>>> import numpy as np
>>> np.set_printoptions(suppress=True, linewidth=160)
>>> feats = np.array([[-0.24, -1.56, -1.7, -0.6],
...     [-0.3, -1.6, -1.7, -0.5],
...     [2.1, -0.8, -0.4, -0.3],
...     [0.3, 0.1, 1.2, 1.4],
...     [0.8, 0.3, -0.1, -0.5]])
>>> out = np.c_[feats[:, :1] @ np.array([[-1]]), np.array([9, 5, 4, 4, 5])]
>>> out
array([[ 0.24,  9.  ],
       [ 0.3 ,  5.  ],
       [-2.1 ,  4.  ],
       [-0.3 ,  4.  ],
       [-0.8 ,  5.  ]])
>>> np.linalg.matrix_rank(out)
np.int64(2)
>>> np.round(np.linalg.norm(np.linalg.qr(feats)[0].T @ out, axis=0) ** 2 / ((out ** 2).sum(axis=0) + 1e-12), 2)
array([1.  , 0.88])
>>> np.round(np.linalg.norm(out - feats @ np.linalg.lstsq(feats, out)[0], axis=0), 2) + 0
array([0.  , 4.51])
>>> P = out @ np.linalg.solve(out.T @ out, out.T)
>>> P.round(2)
array([[ 0.63,  0.38, -0.09,  0.21,  0.19],
       [ 0.38,  0.23, -0.12,  0.12,  0.09],
       [-0.09, -0.12,  0.83,  0.12,  0.32],
       [ 0.21,  0.12,  0.12,  0.1 ,  0.13],
       [ 0.19,  0.09,  0.32,  0.13,  0.21]])
>>> np.round(P @ out[:, 0], 2)
array([ 0.24,  0.3 , -2.1 , -0.3 , -0.8 ])
>>> np.round(np.trace(P), 2)
np.float64(2.0)
>>> evals, evecs = np.linalg.eigh(P)
>>> np.round(evals.sum(), 2), round(float(np.trace(P)), 2)
(np.float64(2.0), 2.0)
>>> np.round(evecs.T @ P @ evecs, 2) + 0
array([[0., 0., 0., 0., 0.],
       [0., 0., 0., 0., 0.],
       [0., 0., 0., 0., 0.],
       [0., 0., 0., 1., 0.],
       [0., 0., 0., 0., 1.]])
>>> arr = np.arange(28).reshape(7, 4) + -3
>>> arr
array([[-3, -2, -1,  0],
       [ 1,  2,  3,  4],
       [ 5,  6,  7,  8],
       [ 9, 10, 11, 12],
       [13, 14, 15, 16],
       [17, 18, 19, 20],
       [21, 22, 23, 24]])
>>> # null space of dimension 2
>>> left, sig, Vh = np.linalg.svd(arr, full_matrices=False)
>>> left.shape, sig.shape, Vh.shape
((7, 4), (4,), (4, 4))
>>> np.round(np.abs(Vh[0]), 2)
array([0.45, 0.48, 0.51, 0.54])
>>> np.round(Vh @ Vh.T, 2) + 0
array([[1., 0., 0., 0.],
       [0., 1., 0., 0.],
       [0., 0., 1., 0.],
       [0., 0., 0., 1.]])
>>> np.round(np.sqrt((sig ** 2).sum()), 2), round(float(np.linalg.norm(arr)), 2)
(np.float64(70.1), 70.1)
>>> np.round(np.cumsum(sig ** 2) / np.sum(sig ** 2), 2)
array([1., 1., 1., 1.])
>>> np.allclose(left * sig @ Vh, arr)
True
>>> np.abs(left[:, 0]).round(6).argmax()
np.int64(6)
>>> np.round(left.T @ arr @ Vh.T, 2) + 0
array([[70.01,  0.  ,  0.  ,  0.  ],
       [ 0.  ,  3.58,  0.  ,  0.  ],
       [ 0.  ,  0.  ,  0.  ,  0.  ],
       [ 0.  ,  0.  ,  0.  ,  0.  ]])
>>> np.round(left.T @ left, 2) + 0
array([[1., 0., 0., 0.],
       [0., 1., 0., 0.],
       [0., 0., 1., 0.],
       [0., 0., 0., 1.]])
>>> out = np.array([[-1, 5, 4], [-2, 1, -5], [1, 0, 0], [-4, -5, 4]])
>>> out.T @ arr.T
array([[   6,  -18,  -42,  -66,  -90, -114, -138],
       [ -17,  -13,   -9,   -5,   -1,    3,    7],
       [  -2,   10,   22,   34,   46,   58,   70]])
>>> np.einsum("ik,kj->ij", arr, out)
array([[   6,  -17,   -2],
       [ -18,  -13,   10],
       [ -42,   -9,   22],
       [ -66,   -5,   34],
       [ -90,   -1,   46],
       [-114,    3,   58],
       [-138,    7,   70]])
>>> np.linalg.matrix_rank(np.vstack([arr, out.T]))
np.int64(4)
>>> np.einsum("ik,kj->ji", arr, out)
array([[   6,  -18,  -42,  -66,  -90, -114, -138],
       [ -17,  -13,   -9,   -5,   -1,    3,    7],
       [  -2,   10,   22,   34,   46,   58,   70]])
>>> left, sig, Vh = np.linalg.svd(arr)
>>> np.argmax(sig[:-1] / (sig[1:] + 1e-6)) + 1
np.int64(2)
>>> out = left[:, :2] @ np.diag(sig[:2]) @ Vh[:2]
>>> round(float(np.linalg.norm(arr - out) / np.linalg.norm(arr)), 2)
0.0
>>> np.round(np.linalg.norm(arr - out, 2), 2), round(sig[2], 2)
(np.float64(0.0), np.float64(0.0))
>>> np.linalg.matrix_rank(arr, rtol=0.05)
np.int64(2)
>>> np.linalg.matrix_rank(out)
np.int64(2)
>>> left, sig, Vh = np.linalg.svd(arr)
>>> evecs = Vh[:(sig > 1e-8).sum()]
>>> rng = np.random.default_rng(229646)
>>> x = arr[3] + -1 * arr[2] + rng.integers(2) * np.eye(4)[0]
>>> x
array([4., 4., 4., 4.])
>>> np.linalg.matrix_rank(np.vstack([arr, x]))
np.int64(2)
>>> np.abs(np.diag(np.linalg.qr(arr)[1])) > 1e-9
array([ True,  True, False, False])
>>> np.linalg.lstsq(arr[:-1].T, arr[-1])[2]
np.int32(2)
>>> np.round(np.trace(np.linalg.pinv(arr) @ arr), 2)
np.float64(2.0)
>>> F = np.array([[0, 0, 0, 0, 0, 0],
...     [0, 0, 1, 0, 0, 0],
...     [0, 1, 0, 0, 0, 0],
...     [0, 0, 0, 0, 0, 0],
...     [0, 0, 0, 0, 0, 1],
...     [0, 0, 0, 0, 1, 0]])
>>> # 4 groups of indices that never mix
>>> theta = np.radians(36)
>>> R = np.eye(6)
>>> R[0, 0] = R[1, 1] = np.cos(theta)
>>> R[0, 1], R[1, 0] = -np.sin(theta), np.sin(theta)
>>> R.round(2)
array([[ 0.81, -0.59,  0.  ,  0.  ,  0.  ,  0.  ],
       [ 0.59,  0.81,  0.  ,  0.  ,  0.  ,  0.  ],
       [ 0.  ,  0.  ,  1.  ,  0.  ,  0.  ,  0.  ],
       [ 0.  ,  0.  ,  0.  ,  1.  ,  0.  ,  0.  ],
       [ 0.  ,  0.  ,  0.  ,  0.  ,  1.  ,  0.  ],
       [ 0.  ,  0.  ,  0.  ,  0.  ,  0.  ,  1.  ]])
>>> out = F @ R.T
>>> round(float(np.linalg.det(R)), 2), round(float(np.trace(R)), 2)
(1.0, 5.62)
>>> np.round(np.linalg.svd(F, compute_uv=False), 2), np.round(np.linalg.svd(out, compute_uv=False), 2)
(array([1., 1., 1., 1., 0., 0.]), array([1., 1., 1., 1., 0., 0.]))
>>> out.round(2)
array([[ 0.  ,  0.  ,  0.  ,  0.  ,  0.  ,  0.  ],
       [ 0.  ,  0.  ,  1.  ,  0.  ,  0.  ,  0.  ],
       [-0.59,  0.81,  0.  ,  0.  ,  0.  ,  0.  ],
       [ 0.  ,  0.  ,  0.  ,  0.  ,  0.  ,  0.  ],
       [ 0.  ,  0.  ,  0.  ,  0.  ,  0.  ,  1.  ],
       [ 0.  ,  0.  ,  0.  ,  0.  ,  1.  ,  0.  ]])
>>> np.round(np.abs(np.linalg.eigvals(out)).max(), 2)
np.float64(1.0)
>>> round(float(np.linalg.det(out)), 2)
0.0
>>> np.round((out - out.T) / 2, 2)
array([[ 0.  ,  0.  ,  0.29,  0.  ,  0.  ,  0.  ],
       [ 0.  ,  0.  ,  0.1 ,  0.  ,  0.  ,  0.  ],
       [-0.29, -0.1 ,  0.  ,  0.  ,  0.  ,  0.  ],
       [ 0.  ,  0.  ,  0.  ,  0.  ,  0.  ,  0.  ],
       [ 0.  ,  0.  ,  0.  ,  0.  ,  0.  ,  0.  ],
       [ 0.  ,  0.  ,  0.  ,  0.  ,  0.  ,  0.  ]])
>>> np.trace(out)
np.float64(0.0)
>>> np.round(out @ out, 2)
array([[ 0.  ,  0.  ,  0.  ,  0.  ,  0.  ,  0.  ],
       [-0.59,  0.81,  0.  ,  0.  ,  0.  ,  0.  ],
       [ 0.  ,  0.  ,  0.81,  0.  ,  0.  ,  0.  ],
       [ 0.  ,  0.  ,  0.  ,  0.  ,  0.  ,  0.  ],
       [ 0.  ,  0.  ,  0.  ,  0.  ,  1.  ,  0.  ],
       [ 0.  ,  0.  ,  0.  ,  0.  ,  0.  ,  1.  ]])
>>> A = np.array([[4, 4, 4], [4, 8, 8], [4, 8, 12]])
>>> # equal to its transpose
>>> evals, evecs = np.linalg.eigh(A)
>>> x = np.array([0, -1, -2])
>>> np.round(evecs * np.abs(evals) @ evecs.T, 2)
array([[ 4.,  4.,  4.],
       [ 4.,  8.,  8.],
       [ 4.,  8., 12.]])
>>> np.round(evecs * np.sqrt(evals) @ evecs.T, 2)
array([[1.74, 0.78, 0.6 ],
       [0.78, 2.35, 1.38],
       [0.6 , 1.38, 3.12]])
>>> np.round(evecs * np.maximum(evals, 0) @ evecs.T, 2)
array([[ 4.,  4.,  4.],
       [ 4.,  8.,  8.],
       [ 4.,  8., 12.]])
>>> (np.sign(evecs[:, -1].round(6)) == np.sign(evecs[0, -1].round(6))).astype(int)
array([1, 1, 1])
>>> np.round(np.linalg.eigvalsh(A[1:, 1:]), 2)
array([ 1.75, 18.25])
>>> np.abs(A).sum(axis=1).max(), round(float(np.abs(evals).max()), 2)
(np.int64(24), 20.2)
>>> evals, evecs = np.linalg.eig(A)
>>> np.round(A @ evecs[:, 0] - evals[0] * evecs[:, 0], 2) + 0
array([0., 0., 0.])
>>> round(float(np.prod(evals)), 2)
64.0
>>> mat = np.load("data.npy")
>>> mat
array([[-5,  3,  0,  0,  0,  0],
       [ 4, -2,  0,  0,  0,  0],
       [ 0, -4,  0,  0,  0,  0],
       [ 0,  0, -5,  3,  0,  0],
       [ 0,  0,  4, -2,  0,  0],
       [ 0,  0,  0, -4,  0,  0],
       [ 0,  0,  0,  0, -5,  3],
       [ 0,  0,  0,  0,  4, -2],
       [ 0,  0,  0,  0,  0, -4]])
>>> P = feats @ np.linalg.solve(feats.T @ feats, feats.T)
>>> P.round(2)
array([[ 0.46,  0.47,  0.07, -0.1 , -0.13],
       [ 0.47,  0.6 , -0.06,  0.08,  0.11],
       [ 0.07, -0.06,  0.99,  0.01,  0.02],
       [-0.1 ,  0.08,  0.01,  0.98, -0.02],
       [-0.13,  0.11,  0.02, -0.02,  0.97]])
>>> round(np.trace(P), 2)
np.float64(4.0)
>>> np.round((np.eye(5) - P) @ feats, 2) + 0
array([[0., 0., 0., 0.],
       [0., 0., 0., 0.],
       [0., 0., 0., 0.],
       [0., 0., 0., 0.],
       [0., 0., 0., 0.]])
>>> x = np.array([1, 3, 0, 3, 2, 3])
>>> target = mat @ x
>>> np.round(np.linalg.lstsq(mat, target)[0], 2) + 0
array([1., 3., 0., 3., 2., 3.])
>>> np.round(np.linalg.pinv(mat) @ mat, 2) + 0
array([[1., 0., 0., 0., 0., 0.],
       [0., 1., 0., 0., 0., 0.],
       [0., 0., 1., 0., 0., 0.],
       [0., 0., 0., 1., 0., 0.],
       [0., 0., 0., 0., 1., 0.],
       [0., 0., 0., 0., 0., 1.]])
>>> target = target + 0.05 * rng.normal(size=9)
>>> target.round(2)
array([  4.12,  -1.98, -12.  ,   8.99,  -5.98, -12.11,  -1.07,   2.02, -12.04])
>>> beta, *_ = np.linalg.lstsq(mat, target)
>>> np.round(np.linalg.norm(target - mat @ beta), 2)
np.float64(0.09)
>>> np.round(mat.T @ (target - mat @ beta), 2) + 0
array([0., 0., 0., 0., 0., 0.])
>>> X = np.load("block6.npy")
>>> X
array([[ 0.,  3.,  0.,  0.],
       [ 3.,  6.,  3.,  0.],
       [ 0.,  3., -6.,  3.],
       [ 0.,  0.,  3.,  3.]])
>>> P = np.triu(np.array([[-2, 0, 0, 3], [-2, 7, 1, 5], [-3, -6, 8, 5], [3, -8, 5, -8]]), 1) + np.eye(4)
>>> out = P @ X @ np.linalg.inv(P)
>>> np.round(np.poly(out), 2)
array([  1.,  -3., -63., 162., 243.])
>>> np.linalg.matrix_rank(out)
np.int64(4)
>>> P @ X - X @ P
array([[  0.,   0.,   6.,  -6.],
       [  0.,   3.,   3., -36.],
       [  0.,   0.,  12.,  30.],
       [  0.,   0.,   0., -15.]])
>>> out
array([[  0.,   3.,   6., -36.],
       [  3.,   9.,   3., -51.],
       [  0.,   3.,   6., -27.],
       [  0.,   0.,   3., -12.]])
>>> np.trace(out), np.trace(X)
(np.float64(3.0), np.float64(3.0))
>>> W1 = np.array([[1, 1, 3], [1, 3, 3], [2, 1, 1], [3, 0, 2]])
>>> beta = np.array([4, 5, 8])
>>> act = np.maximum(arr @ W1 + beta, 0)
>>> act
array([[  0,   0,   0],
       [ 25,  15,  28],
       [ 53,  35,  64],
       [ 81,  55, 100],
       [109,  75, 136],
       [137,  95, 172],
       [165, 115, 208]])
>>> np.linalg.matrix_rank(act)
np.int64(2)
>>> basis = np.array([[0, -1], [1, 0], [0, -2]])
>>> (act @ basis).round(6).argmax(axis=1)
array([0, 0, 0, 0, 0, 0, 0])
>>> evals, evecs = np.linalg.eig(X)
>>> np.round(np.sort(np.linalg.eigvals(X @ X)), 2)
array([ 1.16, 14.2 , 57.42, 62.22])
>>> np.round(np.sort(np.linalg.eigvals(X.T)), 2)
array([-7.58, -1.08,  3.77,  7.89])
>>> np.round(np.sort(np.linalg.eigvals(np.linalg.inv(X))), 2)
array([-0.93, -0.13,  0.13,  0.27])
>>> out = np.array([[-4, 3, -3, 8, 2, -2, -5],
...     [6, 6, 6, 5, 3, -1, 8],
...     [5, -7, -2, -1, -3, 5, -1],
...     [-9, 8, -1, -3, 7, -5, 9],
...     [-8, 6, 3, -5, -2, -3, -4],
...     [2, -1, -7, -2, 5, -3, -8],
...     [4, 2, -9, 6, -7, 1, 5]])
>>> m1 = np.tril(out)
>>> m1
array([[-4,  0,  0,  0,  0,  0,  0],
       [ 6,  6,  0,  0,  0,  0,  0],
       [ 5, -7, -2,  0,  0,  0,  0],
       [-9,  8, -1, -3,  0,  0,  0],
       [-8,  6,  3, -5, -2,  0,  0],
       [ 2, -1, -7, -2,  5, -3,  0],
       [ 4,  2, -9,  6, -7,  1,  5]])
>>> # triangular, det is the product of the diagonal
>>> np.round(np.sort(np.linalg.eigvals(m1)), 2)
array([-4., -3., -3., -2., -2.,  5.,  6.])
>>> np.prod(np.diag(m1)), round(np.linalg.det(m1), 2)
(np.int64(-4320), np.float64(-4320.0))
>>> W0 = np.loadtxt("dump.csv", delimiter=",")
>>> W0
array([[7., 0., 0., 0., 0., 0.],
       [2., 2., 0., 0., 0., 0.],
       [7., 1., 0., 0., 0., 0.],
       [0., 0., 7., 0., 0., 0.],
       [0., 0., 2., 2., 0., 0.],
       [0., 0., 7., 1., 0., 0.],
       [0., 0., 0., 0., 7., 0.],
       [0., 0., 0., 0., 2., 2.],
       [0., 0., 0., 0., 7., 1.]])
>>> P = W0 @ np.linalg.solve(W0.T @ W0, W0.T)
>>> np.allclose(P @ P, P)
True
>>> np.round(np.diag(P), 2)
array([0.63, 0.87, 0.5 , 0.63, 0.87, 0.5 , 0.63, 0.87, 0.5 ])
>>> P.round(2)
array([[ 0.63, -0.22,  0.43,  0.  ,  0.  ,  0.  ,  0.  ,  0.  ,  0.  ],
       [-0.22,  0.87,  0.25,  0.  ,  0.  ,  0.  ,  0.  ,  0.  ,  0.  ],
       [ 0.43,  0.25,  0.5 ,  0.  ,  0.  ,  0.  ,  0.  ,  0.  ,  0.  ],
       [ 0.  ,  0.  ,  0.  ,  0.63, -0.22,  0.43,  0.  ,  0.  ,  0.  ],
       [ 0.  ,  0.  ,  0.  , -0.22,  0.87,  0.25,  0.  ,  0.  ,  0.  ],
       [ 0.  ,  0.  ,  0.  ,  0.43,  0.25,  0.5 ,  0.  ,  0.  ,  0.  ],
       [ 0.  ,  0.  ,  0.  ,  0.  ,  0.  ,  0.  ,  0.63, -0.22,  0.43],
       [ 0.  ,  0.  ,  0.  ,  0.  ,  0.  ,  0.  , -0.22,  0.87,  0.25],
       [ 0.  ,  0.  ,  0.  ,  0.  ,  0.  ,  0.  ,  0.43,  0.25,  0.5 ]])
>>> np.round(np.linalg.eigvalsh(P), 2) + 0
array([0., 0., 0., 1., 1., 1., 1., 1., 1.])
>>> np.trace(P)
np.float64(6.0)
